% python3 -q
>>> import numpy as np
>>> from numpy import linalg as LA
>>> np.set_printoptions(suppress=True, linewidth=100)
>>> mat = np.load("arr.npy")
>>> mat
array([[ 1.37,  2.1 , -3.18, -1.69],
       [-4.46, -0.74, -2.03, -0.43],
       [-1.06,  3.12,  1.61,  0.95],
       [ 0.58,  0.34, -1.92,  3.52]])
>>> x = np.array([-2, 0, 1, -1])
>>> target = mat @ x
>>> target.round(2)
array([-4.23,  7.32,  2.78, -6.6 ])
>>> np.round(LA.solve(mat, mat[:, 1]), 2) + 0
array([0., 1., 0., 0.])
>>> Q, vecs = LA.qr(mat[:, :1])[0], LA.qr(mat[:, 1:])[0]
>>> sv = LA.svd(Q.T @ vecs, compute_uv=False)
>>> np.round(LA.norm(Q @ Q.T - vecs @ vecs.T, 2), 2)
np.float64(1.0)
>>> print(sv.round(2))
[0.19]
>>> np.round(np.degrees(np.arccos(sv.clip(0, 1))), 2)
array([78.99])
>>> mat.reshape(2, -1)
array([[ 1.37,  2.1 , -3.18, -1.69, -4.46, -0.74, -2.03, -0.43],
       [-1.06,  3.12,  1.61,  0.95,  0.58,  0.34, -1.92,  3.52]])
>>> mat.ravel(order="F")
array([ 1.37, -4.46, -1.06,  0.58,  2.1 , -0.74,  3.12,  0.34, -3.18, -2.03,  1.61, -1.92, -1.69,
       -0.43,  0.95,  3.52])
>>> T = mat.reshape(4, 2, -1)
>>> T.shape
(4, 2, 2)
>>> round(float(LA.det(2 * mat)), 2), round(LA.det(mat), 2)
(5307.26, np.float64(331.7))
>>> np.round(LA.det(mat[::-1]), 2)
np.float64(331.7)
>>> print(np.round(LA.det(mat.T), 2))
331.7
>>> F = np.loadtxt("a.csv", delimiter=",")
>>> F
array([[ 3.,  6., -3.,  3.,  3.,  3.,  3.],
       [ 3.,  2., -1.,  0.,  0.,  0., -1.],
       [-1., -2.,  1., -2.,  1.,  0.,  0.]])
>>> A2 = np.array([[0, -5, -3],
...     [0, 3, 5],
...     [-4, -5, -2],
...     [2, -4, 1],
...     [4, 4, 5],
...     [0, -5, 4],
...     [-3, -4, 0]])
>>> F @ A2
array([[21., -9., 57.],
       [ 7.,  0.,  3.],
       [-4.,  6., -6.]])
>>> A2.T @ F.T
array([[21.,  7., -4.],
       [-9.,  0.,  6.],
       [57.,  3., -6.]])
>>> np.vstack([F, A2.T]).shape
(6, 7)
>>> np.einsum("ik,kj->ij", F, A2)
array([[21., -9., 57.],
       [ 7.,  0.,  3.],
       [-4.,  6., -6.]])
>>> A2 = F[0, 0] * F[1:] - np.outer(F[1:, 0], F[0])
>>> A2
array([[  0., -12.,   6.,  -9.,  -9.,  -9., -12.],
       [  0.,   0.,   0.,  -3.,   6.,   3.,   3.]])
>>> LA.matrix_rank(A2), LA.matrix_rank(F)
(np.int64(2), np.int64(3))
>>> np.round(F[:, 0] / F[0, 0], 2)
array([ 1.  ,  1.  , -0.33])
>>> r0 = np.array([0, -7, 3])
>>> print(np.convolve(A2[1], r0))
[  0.   0.   0.   0.  21. -51.  -3. -12.   9.]
>>> np.cross(A2[1, :3], A2[0, :3])
array([ 0.,  0., -0.])
>>> A2 = np.array([[1, 0, 1, 7, 8, 5, 9, 6, 1],
...     [2, 3, 2, 5, 9, 5, 7, 2, 1],
...     [6, 6, 8, 6, 8, 5, 5, 3, 9],
...     [7, 6, 3, 8, 7, 2, 8, 9, 4],
...     [8, 3, 0, 6, 5, 7, 5, 6, 0],
...     [6, 5, 8, 8, 9, 4, 3, 2, 7],
...     [9, 7, 3, 7, 3, 8, 3, 2, 0],
...     [7, 2, 6, 0, 0, 8, 2, 5, 7],
...     [5, 7, 0, 4, 9, 3, 6, 9, 5]])
>>> E = A2 + A2.T
>>> E
array([[ 2,  2,  7, 14, 16, 11, 18, 13,  6],
       [ 2,  6,  8, 11, 12, 10, 14,  4,  8],
       [ 7,  8, 16,  9,  8, 13,  8,  9,  9],
       [14, 11,  9, 16, 13, 10, 15,  9,  8],
       [16, 12,  8, 13, 10, 16,  8,  6,  9],
       [11, 10, 13, 10, 16,  8, 11, 10, 10],
       [18, 14,  8, 15,  8, 11,  6,  4,  6],
       [13,  4,  9,  9,  6, 10,  4, 10, 16],
       [ 6,  8,  9,  8,  9, 10,  6, 16, 10]])
>>> # equal to its transpose
>>> rng = np.random.default_rng(235)
>>> z = rng.permutation(9)
>>> z
array([8, 7, 3, 1, 6, 5, 2, 0, 4])
>>> A2 = E[z][:, z]
>>> np.trace(A2)
np.int64(84)
>>> np.diag(A2)
array([10, 10, 16,  6,  6,  8, 16,  2, 10])
>>> print(A2)
[[10 16  8  8  6 10  9  6  9]
 [16 10  9  4  4 10  9 13  6]
 [ 8  9 16 11 15 10  9 14 13]
 [ 8  4 11  6 14 10  8  2 12]
 [ 6  4 15 14  6 11  8 18  8]
 [10 10 10 10 11  8 13 11 16]
 [ 9  9  9  8  8 13 16  7  8]
 [ 6 13 14  2 18 11  7  2 16]
 [ 9  6 13 12  8 16  8 16 10]]
>>> w1 = np.array([[5, 1, -8, 8, -1],
...     [4, 2, 0, 1, -4],
...     [-9, 3, -7, -3, -7],
...     [3, -4, 3, 6, 7],
...     [-1, -1, -4, -5, 9],
...     [8, 9, -1, 3, -1],
...     [0, 7, 0, 7, -4],
...     [6, 8, 1, -9, 0],
...     [5, -5, 4, -3, 6]])
>>> beta = np.array([1, -2, -3, 3, -3])
>>> H = np.maximum(E @ w1 + beta, 0)
>>> LA.matrix_rank(H)
np.int64(4)
>>> print(np.round((H > 0).mean(axis=0), 2))
[1.   1.   0.   0.89 0.89]
>>> H
array([[178, 252,   0,  28, 133],
       [128, 160,   0,  75,  82],
       [146, 225,   0,  20,   0],
       [243, 211,   0, 160,  83],
       [295, 203,   0, 170,  64],
       [167, 191,   0,  23,  77],
       [254, 143,   0, 208,  45],
       [242, 122,   0,  28,  92],
       [223, 216,   0,   0,  59]])
>>> basis = np.array([[0, 0, 1], [2, 2, 2], [1, 0, 0], [2, 1, 1], [2, 1, 2]])
>>> H @ basis
array([[826, 665, 976],
       [634, 477, 687],
       [490, 470, 616],
       [908, 665, 991],
       [874, 640, 999],
       [582, 482, 726],
       [792, 539, 838],
       [484, 364, 698],
       [550, 491, 773]])
